$ python -q
>>> import numpy as np
>>> np.set_printoptions(suppress=True, linewidth=100)
>>> data = np.array([[0, 1, 1], [1, 0, 1], [1, 1, 0]])
>>> print(data)
[[0 1 1]
 [1 0 1]
 [1 1 0]]
>>> theta = np.radians(45)
>>> r_ = np.eye(3)
>>> r_[0, 0] = r_[1, 1] = np.cos(theta)
>>> r_[0, 1], r_[1, 0] = -np.sin(theta), np.sin(theta)
>>> print(r_.round(4))
[[ 0.7071 -0.7071  0.    ]
 [ 0.7071  0.7071  0.    ]
 [ 0.      0.      1.    ]]
>>> B = data @ r_.T
>>> print(np.allclose(data @ data.T, B @ B.T))
True
>>> print(r_[:, 2] @ r_[:, 1])
0.0
>>> print(np.round(np.linalg.svd(r_, compute_uv=False), 4))
[1. 1. 1.]
>>> print(np.round(np.linalg.norm(r_, axis=0), 4))
[1. 1. 1.]
>>> evals, evecs = np.linalg.eig(data)
>>> print(np.round(np.sort(np.linalg.eigvals(data @ data)), 4))
[1. 1. 4.]
>>> print(evals.round(4))
[-1.  2. -1.]
>>> print(np.sort(np.abs(np.fft.fft(data[0]))), np.round(np.sort(np.linalg.svd(data, compute_uv=False)), 4))
[1. 1. 2.] [1. 1. 2.]
>>> print(np.allclose(data @ data.T, data.T @ data))
True
>>> print(np.argwhere(np.triu(data)))
[[0 1]
 [0 2]
 [1 2]]
>>> print(data @ data)
[[2 1 1]
 [1 2 1]
 [1 1 2]]
>>> print(np.trace(data @ data @ data) // 6)
1
>>> L = np.diag(data.sum(axis=1)) - data
>>> print(np.linalg.matrix_rank(L))
2
>>> print(np.round(np.linalg.eigvalsh(L), 4) + 0)
[0. 3. 3.]
>>> print(L)
[[ 2 -1 -1]
 [-1  2 -1]
 [-1 -1  2]]
>>> print(round(np.linalg.det(L[1:, 1:])))
3
>>> K = np.load("data.npy")
>>> print(K)
[[0 0 0 0 0 7]
 [0 0 0 0 0 0]
 [0 0 6 0 0 2]
 [0 0 0 0 0 0]
 [3 9 4 0 0 0]
 [0 0 0 0 0 0]]
>>> rk = np.linalg.matrix_rank(K)
>>> print(rk)
3
>>> ns = np.linalg.svd(K)[2][rk:].T
>>> print(np.round(ns @ ns.T, 4) + 0)
[[ 0.9 -0.3  0.   0.   0.   0. ]
 [-0.3  0.1  0.   0.   0.   0. ]
 [ 0.   0.   0.   0.   0.   0. ]
 [ 0.   0.   0.   1.   0.   0. ]
 [ 0.   0.   0.   0.   1.   0. ]
 [ 0.   0.   0.   0.   0.   0. ]]
>>> print(np.allclose(K @ ns, 0))
True
>>> print(np.linalg.matrix_rank(K.T @ K), np.linalg.matrix_rank(K @ K.T))
3 3
>>> print([int(np.linalg.matrix_rank(K[:, :j + 1])) for j in range(6)])
[1, 1, 2, 2, 2, 3]
>>> print([int(np.linalg.matrix_rank(np.delete(K, i, axis=0))) for i in range(6)])
[2, 3, 2, 3, 2, 3]
>>> rng = np.random.default_rng(3)
>>> z = rng.permutation(6)
>>> print(z)
[2 5 4 1 3 0]
>>> B = K[z][:, z]
>>> print(np.round(np.sort(np.abs(np.linalg.eigvals(B))), 4))
[0. 0. 0. 0. 0. 6.]
>>> print(round(np.linalg.det(B), 4), np.round(np.linalg.det(K[z]), 4))
0.0 0.0
>>> print(np.trace(B))
6
>>> print(np.round(K @ np.linalg.pinv(K) @ K, 4) + 0)
[[0. 0. 0. 0. 0. 7.]
 [0. 0. 0. 0. 0. 0.]
 [0. 0. 6. 0. 0. 2.]
 [0. 0. 0. 0. 0. 0.]
 [3. 9. 4. 0. 0. 0.]
 [0. 0. 0. 0. 0. 0.]]
>>> print(np.linalg.lstsq(K[:-1].T, K[-1])[2])
3
>>> print(np.allclose(K[:-1].T @ np.linalg.lstsq(K[:-1].T, K[-1])[0], K[-1]))
True
>>> print(np.abs(np.diag(np.linalg.qr(K)[1])) > 1e-9)
[ True False  True False False False]
>>> U, sv, Vh = np.linalg.svd(K)
>>> print(sv.round(4))
[10.6819  7.4895  4.9805  0.      0.      0.    ]
>>> B = U[:, :3] @ np.diag(sv[:3]) @ Vh[:3]
>>> print(round(np.linalg.norm(K - B, 2), 4), sv[3])
0.0 0.0
>>> print(np.round(np.linalg.norm(K - B) / np.linalg.norm(K), 4))
0.0
>>> M = np.load("x.npy")
>>> print(M)
[[ 0 -2  0 -3  0]
 [ 3  1  3  0  3]
 [-1 -3 -1 -4 -1]
 [ 2  0  2 -1  2]
 [ 2  0  2 -1  2]]
>>> U, sv, Vh = np.linalg.svd(M)
>>> evecs = Vh[:(sv > 1e-8).sum()]
>>> x = M[4] + -1 * M[2] + rng.integers(2) * np.eye(5)[1]
>>> print(x)
[3. 4. 3. 3. 3.]
>>> print(np.round(np.linalg.norm(x - evecs.T @ evecs @ x), 4))
0.8216
>>> print(np.linalg.matrix_rank(np.vstack([M, x])))
3
>>> print(np.allclose(evecs.T @ evecs @ x, x))
False
>>> m1 = np.array([[0, 3, 0, 3], [1, 1, 0, 0]])
>>> m1[1] = m1[0]
>>> print(m1)
[[0 3 0 3]
 [0 3 0 3]]
>>> print([round(float(x), 4) for x in np.linalg.svd(m1, compute_uv=False)[:3]])
[6.0, 0.0]
>>> print(np.argsort(-np.linalg.norm(m1, axis=0).round(6), kind="stable")[:3])
[1 3 0]
>>> print(round(np.linalg.norm(m1, 2) / np.linalg.norm(m1), 4))
1.0
>>> U, sv, Vh = np.linalg.svd(m1)
>>> evecs = Vh[:(sv > 1e-8).sum()]
>>> x = m1[1] + 3 * m1[0] + rng.integers(2) * np.eye(4)[3]
>>> print(x)
[ 0. 12.  0. 13.]
>>> print(np.round(np.linalg.norm(x - evecs.T @ evecs @ x), 4))
0.7071
>>> print(np.allclose(evecs.T @ evecs @ x, x))
False
>>> U, sv, Vh = np.linalg.svd(m1)
>>> print(sv.round(4) + 0)
[6. 0.]
>>> B = U[:, :1] @ np.diag(sv[:1]) @ Vh[:1]
>>> print(np.round(np.linalg.norm(m1 - B, 2), 4), round(float(sv[1]), 4))
0.0 0.0
>>> print(np.linalg.matrix_rank(m1, rtol=0.05))
1
>>> print(round(float(np.abs(m1 - B).max()), 4))
0.0
>>> rk = np.linalg.matrix_rank(m1)
>>> print(rk)
1
>>> ns = np.linalg.svd(m1)[2][rk:].T
>>> print([int(np.linalg.matrix_rank(m1[:, :j + 1])) for j in range(4)])
[0, 1, 1, 1]
>>> print(np.round(ns @ ns.T, 4) + 0)
[[ 1.   0.   0.   0. ]
 [ 0.   0.5  0.  -0.5]
 [ 0.   0.   1.   0. ]
 [ 0.  -0.5  0.   0.5]]
>>> print([int(np.linalg.matrix_rank(m1[:i])) for i in range(1, len(m1) + 1)])
[1, 1]
>>> print(ns.shape)
(4, 3)
>>> print(np.allclose(m1 @ ns, 0))
True
>>> print(np.linalg.matrix_rank(m1.T @ m1), np.linalg.matrix_rank(m1 @ m1.T))
1 1
>>> print([int(np.linalg.matrix_rank(np.delete(m1, i, axis=0))) for i in range(2)])
[1, 1]
>>> mat = np.loadtxt("test17.csv", delimiter=",")
>>> print(mat)
[[ 1. -1.  1. -1.]
 [ 1.  0.  0.  0.]
 [ 1.  1.  1.  1.]
 [ 1.  2.  4.  8.]
 [ 1.  3.  9. 27.]]
>>> theta = np.radians(90)
>>> r_ = np.eye(4)
>>> r_[3, 3] = r_[1, 1] = np.cos(theta)
>>> r_[3, 1], r_[1, 3] = -np.sin(theta), np.sin(theta)
>>> print(r_.round(4) + 0)
[[ 1.  0.  0.  0.]
 [ 0.  0.  0.  1.]
 [ 0.  0.  1.  0.]
 [ 0. -1.  0.  0.]]
>>> B = mat @ r_.T
>>> print(np.round(np.linalg.svd(mat, compute_uv=False), 4), np.round(np.linalg.svd(B, compute_uv=False), 4))
[30.0764  2.4997  1.5579  0.8572] [30.0764  2.4997  1.5579  0.8572]
>>> print(round(float(np.linalg.det(r_)), 4), np.trace(r_))
1.0 2.0
>>> B = np.c_[mat[:, :2] @ np.array([[1, -5], [0, -5]]), np.array([0, 3, 0, 0, 2])]
>>> print(B)
[[  1.   0.   0.]
 [  1.  -5.   3.]
 [  1. -10.   0.]
 [  1. -15.   0.]
 [  1. -20.   2.]]
>>> print(np.round(np.linalg.norm(B - mat @ np.linalg.lstsq(mat, B)[0], axis=0), 4) + 0)
[0.     0.     1.1952]
>>> A = np.array([[-2, -2, 3], [2, 3, 3], [3, 1, -1], [2, -1, -3], [-6, -8, -3]])
>>> proj = A @ np.linalg.solve(A.T @ A, A.T)
>>> print(np.round((np.eye(5) - proj) @ A, 4) + 0)
[[0. 0. 0.]
 [0. 0. 0.]
 [0. 0. 0.]
 [0. 0. 0.]
 [0. 0. 0.]]
>>> print(np.round(np.linalg.eigvalsh(proj), 4) + 0)
[0. 0. 1. 1. 1.]
>>> print(np.linalg.matrix_rank(np.eye(5) - proj))
2
>>> B = np.c_[A[:, :1] @ np.array([[-2]]), np.array([2, -2, -1, 0, 2])]
>>> print(B)
[[ 4  2]
 [-4 -2]
 [-6 -1]
 [-4  0]
 [12  2]]
>>> print(np.linalg.matrix_rank(B))
2
>>> print(np.round(np.linalg.norm(B - A @ np.linalg.lstsq(A, B)[0], axis=0), 4) + 0)
[0.     1.6804]
>>> proj = B @ np.linalg.solve(B.T @ B, B.T)
>>> print(np.trace(proj))
2.0
>>> print(proj.round(4))
[[ 0.4528 -0.4528 -0.0377  0.1887  0.0755]
 [-0.4528  0.4528  0.0377 -0.1887 -0.0755]
 [-0.0377  0.0377  0.1698  0.1509 -0.3396]
 [ 0.1887 -0.1887  0.1509  0.2453 -0.3019]
 [ 0.0755 -0.0755 -0.3396 -0.3019  0.6792]]
>>> print(np.round(np.diag(proj), 4))
[0.4528 0.4528 0.1698 0.2453 0.6792]
>>> print(np.round(proj @ B[:, 1], 4) + 0)
[ 2. -2. -1.  0.  2.]
>>> print(np.allclose(proj @ proj, proj))
True
>>> x = np.array([2, 1, 2])
>>> y = A @ x
>>> print(np.round(np.linalg.pinv(A) @ A, 4) + 0)
[[1. 0. 0.]
 [0. 1. 0.]
 [0. 0. 1.]]
>>> print(np.round(np.linalg.lstsq(A, y)[0], 4))
[2. 1. 2.]
>>> y = y + 0.02 * rng.normal(size=5)
>>> print(y.round(4))
[ -0.0091  12.9957   4.9596  -3.0046 -26.0173]
>>> c, *_ = np.linalg.lstsq(A, y)
>>> print([round(float(np.linalg.norm(np.linalg.solve(A.T @ A + lam * np.eye(3), A.T @ y))), 2) for lam in (0, 1, 10, 100)])
[2.99, 2.82, 2.44, 1.46]
>>> print(np.round(A.T @ (y - A @ c), 4) + 0)
[0. 0. 0.]
>>> print(c.round(4))
[1.9876 1.0124 1.9951]
>>> x = np.array([5, -3, 2])
>>> print(A * x)
[[-10   6   6]
 [ 10  -9   6]
 [ 15  -3  -2]
 [ 10   3  -6]
 [-30  24  -6]]
>>> print(A @ x)
[  2   7  10   7 -12]
>>> print(A @ np.ones(3))
[ -1.   8.   3.  -2. -17.]
>>> print(A @ np.eye(3)[0])
[-2.  2.  3.  2. -6.]
>>> E = np.load("mat.npy")
>>> print(E)
[[-1.  3.  1.  1. -1.]
 [ 0.  3. -2. -1.  3.]
 [ 0.  2.  0. -1. -3.]
 [ 0. -2.  1.  1.  3.]
 [ 0.  3.  2.  1. -3.]]
>>> x = np.array([-2, -3, -3, -3, -2])
>>> y = E @ x
>>> c, lr = np.zeros(5), 1 / np.linalg.norm(E, 2) ** 2
>>> for i in range(10):
...     c -= lr * E.T @ (E @ c - y)
...     if i % 2 == 0: print(i, round(np.linalg.norm(E @ c - y), 4))
... 
0 13.2255
2 8.4216
4 5.6149
6 3.9185
8 2.9229
>>> print(np.round(np.linalg.cond(E), 4))
18.4242
>>> t3 = np.stack([data, 4 * data, data[::-1]])
>>> print(np.einsum("bij,cij->bc", t3, t3))
[[ 6 24  4]
 [24 96 16]
 [ 4 16  6]]
>>> print(np.linalg.matrix_rank(t3))
[3 3 3]
>>> print((t3 @ data.T).shape)
(3, 3, 3)
>>> print(np.kron(np.eye(2, dtype=int), E))
[[-1.  3.  1.  1. -1. -0.  0.  0.  0. -0.]
 [ 0.  3. -2. -1.  3.  0.  0. -0. -0.  0.]
 [ 0.  2.  0. -1. -3.  0.  0.  0. -0. -0.]
 [ 0. -2.  1.  1.  3.  0. -0.  0.  0.  0.]
 [ 0.  3.  2.  1. -3.  0.  0.  0.  0. -0.]
 [-0.  0.  0.  0. -0. -1.  3.  1.  1. -1.]
 [ 0.  0. -0. -0.  0.  0.  3. -2. -1.  3.]
 [ 0.  0.  0. -0. -0.  0.  2.  0. -1. -3.]
 [ 0. -0.  0.  0.  0.  0. -2.  1.  1.  3.]
 [ 0.  0.  0.  0. -0.  0.  3.  2.  1. -3.]]
>>> J = -1 * np.eye(2) + np.ones((2, 2))
>>> print(J)
[[0. 1.]
 [1. 0.]]
>>> print((J + J.T) / 2)
[[0. 1.]
 [1. 0.]]
>>> print(np.trace(J))
0.0
>>> print((J - J.T) / 2)
[[0. 0.]
 [0. 0.]]
>>> print(np.round(np.linalg.det(J), 4))
-1.0
>>> print(np.round(np.linalg.matrix_power(J, 2), 4))
[[1. 0.]
 [0. 1.]]
>>> np.linalg.determinant(J)
Traceback (most recent call last):
  File "<python-input-152>", line 1, in <module>
    np.linalg.determinant(J)
    ^^^^^^^^^^^^^^^^^^^^^
AttributeError: module 'numpy.linalg' has no attribute 'determinant'
>>> x = np.array([1, 2])
>>> y = J @ x
>>> print(y)
[2. 1.]
>>> print(np.round(np.linalg.solve(J, 2 * y), 4))
[2. 4.]
>>> print(np.round(np.linalg.solve(J, y), 4))
[1. 2.]
>>> print(np.round(np.linalg.solve(J, J[:, 0]), 4))
[1. 0.]
